$ python -q
>>> import numpy as np
>>> from numpy import linalg as LA
>>> np.set_printoptions(precision=1, suppress=True, linewidth=200)
>>> M = np.tril(np.array([[0, 1, 2, 0, 1],
...     [0, 1, 0, 2, 1],
...     [2, 2, 1, 0, 2],
...     [1, 0, 0, 1, 2],
...     [2, 2, 1, 0, 1]]), -1) + np.eye(5, dtype=int)
>>> M
array([[1, 0, 0, 0, 0],
       [0, 1, 0, 0, 0],
       [2, 2, 1, 0, 0],
       [1, 0, 0, 1, 0],
       [2, 2, 1, 0, 1]])
>>> round(LA.det(2 * M), 1), round(float(LA.det(M)), 1)
(np.float64(32.0), 1.0)
>>> np.kron(np.eye(2, dtype=int), M)
array([[1, 0, 0, 0, 0, 0, 0, 0, 0, 0],
       [0, 1, 0, 0, 0, 0, 0, 0, 0, 0],
       [2, 2, 1, 0, 0, 0, 0, 0, 0, 0],
       [1, 0, 0, 1, 0, 0, 0, 0, 0, 0],
       [2, 2, 1, 0, 1, 0, 0, 0, 0, 0],
       [0, 0, 0, 0, 0, 1, 0, 0, 0, 0],
       [0, 0, 0, 0, 0, 0, 1, 0, 0, 0],
       [0, 0, 0, 0, 0, 2, 2, 1, 0, 0],
       [0, 0, 0, 0, 0, 1, 0, 0, 1, 0],
       [0, 0, 0, 0, 0, 2, 2, 1, 0, 1]])
>>> np.round(LA.det(M[::-1]), 1)
np.float64(1.0)
>>> round(LA.det(M.T), 1)
np.float64(1.0)
>>> x0 = np.array([1, 5, -6, -9, -4])
>>> a = np.maximum(M @ x0, 0)
>>> np.flatnonzero(a > 1e-9)
array([0, 1, 2, 4])
>>> np.tanh(M @ x0)
array([ 0.8,  1. ,  1. , -1. ,  1. ])
>>> M * (a > 1e-9)[:, None]
array([[1, 0, 0, 0, 0],
       [0, 1, 0, 0, 0],
       [2, 2, 1, 0, 0],
       [0, 0, 0, 0, 0],
       [2, 2, 1, 0, 1]])
>>> print(np.maximum(M @ x0, 0) - np.maximum(-M @ x0, 0))
[ 1  5  6 -8  2]
>>> M.T @ a
array([17, 21,  8,  0,  2])
>>> mat = np.array([[0, 1, 0, 0, 0, 0],
...     [2, 1, 0, 0, 0, 0],
...     [0, 1, 0, 0, 0, 0],
...     [0, 0, 0, 1, 0, 0],
...     [0, 0, 2, 1, 0, 0],
...     [0, 0, 0, 1, 0, 0],
...     [0, 0, 0, 0, 0, 1],
...     [0, 0, 0, 0, 2, 1],
...     [0, 0, 0, 0, 0, 1]])
>>> mat
array([[0, 1, 0, 0, 0, 0],
       [2, 1, 0, 0, 0, 0],
       [0, 1, 0, 0, 0, 0],
       [0, 0, 0, 1, 0, 0],
       [0, 0, 2, 1, 0, 0],
       [0, 0, 0, 1, 0, 0],
       [0, 0, 0, 0, 0, 1],
       [0, 0, 0, 0, 2, 1],
       [0, 0, 0, 0, 0, 1]])
>>> w1 = np.array([[5, 1, 4], [9, 1, 2], [0, 4, 2], [6, 8, 0], [0, 6, 8], [1, 7, 5]])
>>> b = np.array([1, 2, -3])
>>> H = np.maximum(mat @ w1 + b, 0)
>>> print((H > 0).mean(axis=0))
[1.  1.  0.6]
>>> LA.matrix_rank(H)
np.int64(3)
>>> (H > 0).astype(int)
array([[1, 1, 0],
       [1, 1, 1],
       [1, 1, 0],
       [1, 1, 0],
       [1, 1, 1],
       [1, 1, 0],
       [1, 1, 1],
       [1, 1, 1],
       [1, 1, 1]])
>>> C = np.array([[0, -3, -2], [-2, 2, 3], [-3, 3, -1]])
>>> print(H @ C)
[[ -6 -24 -11]
 [-31 -29 -32]
 [ -6 -24 -11]
 [-20  -1  16]
 [-39  18  39]
 [-20  -1  16]
 [-24  18  21]
 [-96  90  41]
 [-24  18  21]]
>>> w1 @ C
array([[-14,  -1, -11],
       [ -8, -19, -17],
       [-14,  14,  10],
       [-16,  -2,  12],
       [-36,  36,  10],
       [-29,  26,  14]])
>>> x0 = np.array([-2, -2, 0, 1, 0, 0])
>>> y = mat @ x0
>>> np.round(LA.lstsq(mat, y)[0], 1) + 0
array([-2., -2.,  0.,  1.,  0.,  0.])
>>> y
array([-2, -6, -2,  1,  1,  1,  0,  0,  0])
>>> print(LA.solve(mat.T @ mat, mat.T @ y))
[-2. -2.  0.  1.  0.  0.]
>>> rng = np.random.default_rng(23634)
>>> y = y + 0.3 * rng.normal(size=9)
>>> y.round(1) + 0
array([-2.1, -6. , -2.2,  0.8,  1. ,  1.2,  0. , -0.2,  0.3])
>>> b, *_ = LA.lstsq(mat, y)
>>> print(b.round())
[-2. -2.  0.  1. -0.  0.]
>>> b.round(1) + 0
array([-1.9, -2.1,  0. ,  1. , -0.2,  0.2])
>>> x0 = np.array([-2, 1, 0, 1, 1, 0])
>>> a = np.maximum(mat @ x0, 0)
>>> print(np.maximum(mat @ (3 * x0), 0))
[3 0 3 3 3 3 0 6 0]
>>> np.tanh(mat @ x0)
array([ 0.8, -1. ,  0.8,  0.8,  0.8,  0.8,  0. ,  1. ,  0. ])
>>> np.maximum(mat @ x0, 0) - np.maximum(-mat @ x0, 0)
array([ 1, -3,  1,  1,  1,  1,  0,  2,  0])
>>> mat.T @ a
array([0, 2, 2, 3, 4, 2])
>>> hat = mat @ LA.solve(mat.T @ mat, mat.T)
>>> hat @ mat[:, 2]
array([0., 0., 0., 0., 2., 0., 0., 0., 0.])
>>> np.trace(hat)
np.float64(6.0)
>>> np.diag(hat)
array([0.5, 1. , 0.5, 0.5, 1. , 0.5, 0.5, 1. , 0.5])
>>> LA.eigvalsh(hat)
array([0., 0., 0., 1., 1., 1., 1., 1., 1.])
>>> round(LA.norm(mat, "nuc"), 1)
np.float64(10.7)
>>> LA.norm(mat, axis=1).argmax()
np.int64(1)
>>> round(LA.norm(mat, 1), 1), round(float(LA.norm(mat, np.inf)), 1)
(np.float64(3.0), 3.0)
>>> print(round(LA.norm(mat) ** 2 / LA.norm(mat, 2) ** 2, 1))
3.8
>>> round(float(LA.norm(mat[8] - mat[4])), 1)
2.4
>>> A2 = np.array([[-2, -3, 3, -2, 0, -2, -2, -3],
...     [1, 0, 1, 0, 2, -3, -2, -3],
...     [3, 3, -2, 2, 2, -3, -1, -1],
...     [-2, 2, -1, -2, 3, 2, 2, -3],
...     [-2, 1, 3, 2, -1, -2, 0, 1],
...     [3, 0, -2, 3, -3, -3, 1, 1],
...     [0, -1, 0, -2, -2, 0, 1, -2],
...     [2, 1, -2, 0, 1, 3, 0, 3]])
>>> arr = np.tril(A2)
>>> arr
array([[-2,  0,  0,  0,  0,  0,  0,  0],
       [ 1,  0,  0,  0,  0,  0,  0,  0],
       [ 3,  3, -2,  0,  0,  0,  0,  0],
       [-2,  2, -1, -2,  0,  0,  0,  0],
       [-2,  1,  3,  2, -1,  0,  0,  0],
       [ 3,  0, -2,  3, -3, -3,  0,  0],
       [ 0, -1,  0, -2, -2,  0,  1,  0],
       [ 2,  1, -2,  0,  1,  3,  0,  3]])
>>> r = LA.matrix_rank(arr)
>>> r
np.int64(7)
>>> ns = LA.svd(arr)[2][r:].T
>>> np.round(ns[:, 0] / ns[np.abs(ns[:, 0]).round(6).argmax(), 0], 1) + 0
array([ 0. ,  0.1,  0.1,  0. ,  0.4, -0.5,  1. ,  0.4])
>>> [int(LA.matrix_rank(np.delete(arr, i, axis=0))) for i in range(8)]
[7, 7, 6, 6, 6, 6, 6, 6]
>>> np.round(arr @ ns, 1) + 0
array([[0.],
       [0.],
       [0.],
       [0.],
       [0.],
       [0.],
       [0.],
       [0.]])
>>> m1 = np.load("w.npy")
>>> m1
array([[5, 0, 0, 4],
       [3, 5, 2, 3],
       [3, 3, 5, 3],
       [1, 2, 1, 2]])
>>> labels = rng.permutation(4)
>>> labels
array([3, 1, 2, 0])
>>> A2 = m1[labels][:, labels]
>>> np.trace(A2)
np.int64(17)
>>> round(float(LA.det(A2)), 1), np.round(LA.det(m1[labels]), 1)
(90.0, np.float64(-90.0))
>>> print(np.diag(A2))
[2 5 5 5]
>>> np.sort(np.abs(LA.eigvals(A2)))
array([1. , 2.4, 3.8, 9.8])
>>> U, sigma, Vh = LA.svd(m1, full_matrices=False)
>>> print(np.abs(Vh[0]))
[0.6 0.5 0.4 0.5]
>>> np.abs(U[:, 0]).round(6).argmax()
np.int64(2)
>>> np.round(Vh @ Vh.T, 1) + 0
array([[1., 0., 0., 0.],
       [0., 1., 0., 0.],
       [0., 0., 1., 0.],
       [0., 0., 0., 1.]])
>>> U.shape, sigma.shape, Vh.shape
((4, 4), (4,), (4, 4))
>>> print(round(LA.eigvals(m1).sum().real, 1))
17.0
>>> LA.eigvals(m1)
array([9.8, 3.8, 1. , 2.4])
>>> np.einsum("ij,ji->", m1, m1)
np.int64(117)
>>> round(LA.det(m1[::-1]), 1)
np.float64(90.0)
>>> round(LA.det(2 * m1), 1), round(LA.det(m1), 1)
(np.float64(1440.0), np.float64(90.0))
>>> E = np.array([[4, 3, 4], [3, 2, 3], [-2, -3, -2]])
>>> E
array([[ 4,  3,  4],
       [ 3,  2,  3],
       [-2, -3, -2]])
>>> print(round(LA.norm(E, 2) / LA.norm(E), 1))
1.0
>>> print(LA.matrix_rank(E, rtol=0.1))
2
>>> [round(float(x), 1) for x in LA.svd(E, compute_uv=False)[:3]]
[8.9, 1.3, 0.0]
>>> np.argsort(-LA.norm(E, axis=0).round(6), kind="stable")[:3]
array([0, 2, 1])
>>> x0 = np.array([-3, 3, -1])
>>> a = np.maximum(E @ x0, 0)
>>> np.maximum(E @ x0, 0) - np.maximum(-E @ x0, 0)
array([-7, -6, -1])
>>> print(a)
[0 0 0]
>>> feats = np.load("a.npy")
>>> feats
array([[ 5.,  1., -1.,  2.],
       [ 5.,  3.,  0., -4.],
       [ 0.,  0.,  1.,  0.],
       [ 0.,  0.,  2.,  2.]])
>>> w1 = np.array([[2, 1], [0, 0], [1, 1], [2, 1]])
>>> b = np.array([2, 2])
>>> H = np.maximum(feats @ w1 + b, 0)
>>> (H > 0).mean(axis=0)
array([1., 1.])
>>> C = np.array([[6, -1, 0], [8, 7, -6]])
>>> print(H @ C)
[[154.  41. -48.]
 [ 48.  17. -18.]
 [ 42.  18. -18.]
 [ 96.  34. -36.]]
>>> labels = rng.permutation(4)
>>> labels
array([3, 2, 0, 1])
>>> A2 = feats[labels][:, labels]
>>> np.diag(A2)
array([2., 1., 5., 3.])
>>> np.round(LA.det(A2), 1), np.round(LA.det(feats[labels]), 1)
(np.float64(20.0), np.float64(-20.0))
>>> A2 = feats / LA.norm(feats, axis=1, keepdims=True)
>>> C2 = A2 @ A2.T
>>> print((C2 - 2 * np.eye(4)).round(6).argmax(axis=1))
[1 0 3 2]
>>> LA.norm(A2, axis=1)
array([1., 1., 1., 1.])
>>> print(np.argwhere(np.triu(np.abs(C2) > 0.95, 1)))
[]
>>> (np.abs(C2) > 0.9).astype(int)
array([[1, 0, 0, 0],
       [0, 1, 0, 0],
       [0, 0, 1, 0],
       [0, 0, 0, 1]])
>>> A = np.loadtxt("layer12.csv", delimiter=",")
>>> A
array([[ 2.1,  0. ,  2.2,  0. , -1.2, -2.8],
       [-5. ,  0.9,  0.2,  1.8,  0.6, -0.5],
       [-3.7,  3.6,  2.7,  1.1, -0.7, -2. ],
       [-5.7,  2. ,  3.3,  2.4,  0. ,  0.1],
       [-6.4,  0.3,  2.3,  3.4, -1.4, -0.5],
       [ 2.8, -0.8, -0.3,  0.7, -1.5, -5.5],
       [-2.4,  3.3, -4.7, -2.5, -4.4,  7. ],
       [-3.8,  2.5,  2.1,  0.9, -0.8, -0.7],
       [ 3.3, -0.9, -0.3, -0.3, -1.2, -5. ],
       [-2.2,  2.9, -0.4, -5.4, -4.4,  6.9],
       [ 1.9, -1.7,  1.5, -0.8, -4.2, -5.6],
       [ 3. , -0.5,  1.4,  1.1, -2.3, -4.5],
       [-4.1,  3.5,  1.3,  2.1,  0.1, -0.7],
       [-2.1,  3.6, -3.3, -5.3, -5.7,  6.8],
       [-2.1,  2.8, -4.6, -4.1, -5.5,  6.3],
       [-5. ,  2.8,  1.3,  1.1,  0.1, -1.5],
       [ 3.8, -0.9, -0.4,  0.9, -2.8, -6.4],
       [ 2.5, -3.5,  0.3,  0.3, -1.7, -4.8],
       [-5.8,  2.7,  3.4,  1.9,  0.6, -2.1],
       [-1. ,  1.8, -5.3, -4.1, -4.3,  4.9],
       [ 3.1,  0. ,  0. ,  0.6, -2.9, -4.2],
       [-4.5,  3.2,  1.7,  1.8,  0.1,  1.2],
       [-1.4,  2.3, -2.5, -4.3, -4.6,  5.5],
       [ 4.6, -1.4,  1. , -2.4, -2.7, -6.1],
       [-1.9,  3.7, -1.9, -5.9, -4.4,  5. ],
       [-5.1,  2.9,  2.8,  1.7, -0.3,  0.4],
       [ 2.7, -1.2,  1.7,  0.8, -1. , -6.1],
       [ 3.4, -0.8,  0.9, -0.2, -2.5, -4.2]])
>>> ev, vecs = LA.eig(m1)
>>> ev
array([9.8, 3.8, 1. , 2.4])
>>> np.sort(LA.eigvals(m1.T))
array([1. , 2.4, 3.8, 9.8])
>>> np.round(m1 @ vecs[:, 0] - ev[0] * vecs[:, 0], 1) + 0
array([0., 0., 0., 0.])
>>> A2 = np.array([[-1, -1], [0, 1], [-3, -2], [3, 2], [-2, 0], [-3, 1]])
>>> np.einsum("ij->j", mat)
array([2, 3, 2, 3, 2, 3])
>>> A2 @ mat
Traceback (most recent call last):
  File "<python-input-119>", line 1, in <module>
    A2 @ mat
    ~~~^~~~~
ValueError: matmul: Input operand 1 has a mismatch in its core dimension 0, with gufunc signature (n?,k),(k,m?)->(n?,m?) (size 9 is different from 2)
>>> A2.T @ mat.T
array([[ 0, -2,  0,  3, -3,  3, -3, -7, -3],
       [ 1, -1,  1,  2, -2,  2,  1,  1,  1]])
>>> print(np.einsum("ij,ij->i", mat, mat))
[1 5 1 1 5 1 1 5 1]
>>> np.einsum("ik,kj->ij", mat, A2)
array([[ 0,  1],
       [-2, -1],
       [ 0,  1],
       [ 3,  2],
       [-3, -2],
       [ 3,  2],
       [-3,  1],
       [-7,  1],
       [-3,  1]])
>>> print(np.einsum("ik,kj->ji", mat, A2))
[[ 0 -2  0  3 -3  3 -3 -7 -3]
 [ 1 -1  1  2 -2  2  1  1  1]]
>>> mat @ A2
array([[ 0,  1],
       [-2, -1],
       [ 0,  1],
       [ 3,  2],
       [-3, -2],
       [ 3,  2],
       [-3,  1],
       [-7,  1],
       [-3,  1]])
>>> W0 = np.load("data.npy")
>>> print(W0)
[[ 3.  7.  1.  3.]
 [ 0. -2. -1. -1.]
 [ 0. -1.  0. -1.]
 [ 0.  3.  1.  2.]]
>>> A2 = W0 / np.sqrt((W0 ** 2).mean(axis=1, keepdims=True))
>>> LA.matrix_rank(A2) == LA.matrix_rank(W0)
np.True_
>>> LA.matrix_rank(W0 - W0.mean(axis=1, keepdims=True))
np.int64(3)
>>> T = np.stack([W0, -2 * W0, W0[::-1]])
>>> print(LA.norm(T, axis=(1, 2)))
[ 9.5 19.   9.5]
>>> LA.matrix_rank(T)
array([3, 3, 3])
>>> np.round(LA.det(T), 1) + 0
array([0., 0., 0.])
>>> C2 = M.T @ M
>>> LA.svd(M, compute_uv=False) ** 2
array([19.9,  2. ,  0.6,  0.5,  0.1])
>>> np.trace(C2), (M ** 2).sum()
(np.int64(23), np.int64(23))
>>> (M @ M.T).shape
(5, 5)
>>> LA.eigvalsh(C2)[::-1]
array([19.9,  2. ,  0.6,  0.5,  0.1])
>>> np.allclose(C2, C2.T)
True
